$ ipython --no-banner

In [1]: import numpy as np

In [2]: np.set_printoptions(precision=3, suppress=True, linewidth=160)

In [3]: rng = np.random.default_rng(174597)

In [4]: lab = rng.integers(0, 2, 6)

In [5]: mat = (lab[:, None] == lab) * 2 + np.eye(6)

In [6]: print(mat)
[[3. 0. 0. 2. 2. 0.]
 [0. 3. 2. 0. 0. 2.]
 [0. 2. 3. 0. 0. 2.]
 [2. 0. 0. 3. 2. 0.]
 [2. 0. 0. 2. 3. 0.]
 [0. 2. 2. 0. 0. 3.]]

In [7]: # symmetric, so the eigenvalues are real

In [8]: other = mat / np.sqrt((mat ** 2).mean(axis=1, keepdims=True))

In [9]: print(np.linalg.matrix_rank(mat - mat.mean(axis=1, keepdims=True)))
5

In [10]: print(np.linalg.norm(other, axis=1))
[2.449 2.449 2.449 2.449 2.449 2.449]

In [11]: print(np.linalg.matrix_rank(other) == np.linalg.matrix_rank(mat))
True

In [12]: print(mat - mat.mean(axis=1, keepdims=True))
[[ 1.833 -1.167 -1.167  0.833  0.833 -1.167]
 [-1.167  1.833  0.833 -1.167 -1.167  0.833]
 [-1.167  0.833  1.833 -1.167 -1.167  0.833]
 [ 0.833 -1.167 -1.167  1.833  0.833 -1.167]
 [ 0.833 -1.167 -1.167  0.833  1.833 -1.167]
 [-1.167  0.833  0.833 -1.167 -1.167  1.833]]

In [13]: print(mat - mat[0])
[[ 0.  0.  0.  0.  0.  0.]
 [-3.  3.  2. -2. -2.  2.]
 [-3.  2.  3. -2. -2.  2.]
 [-1.  0.  0.  1.  0.  0.]
 [-1.  0.  0.  0.  1.  0.]
 [-3.  2.  2. -2. -2.  3.]]

In [14]: print(mat.shape)
(6, 6)

In [15]: print(mat.sum(axis=1))
[7. 7. 7. 7. 7. 7.]

In [16]: print(np.linalg.svd(mat, compute_uv=False))
[7. 7. 1. 1. 1. 1.]

In [17]: print(np.diff(mat, axis=0))
[[-3.  3.  2. -2. -2.  2.]
 [ 0. -1.  1.  0.  0.  0.]
 [ 2. -2. -3.  3.  2. -2.]
 [ 0.  0.  0. -1.  1.  0.]
 [-2.  2.  2. -2. -3.  3.]]

In [18]: print(round(float(np.linalg.norm(mat)), 3))
10.1

In [19]: print(np.count_nonzero(mat))
18

In [20]: print(mat.sum(axis=0))
[7. 7. 7. 7. 7. 7.]

In [21]: print(np.linalg.matrix_rank(mat))
6
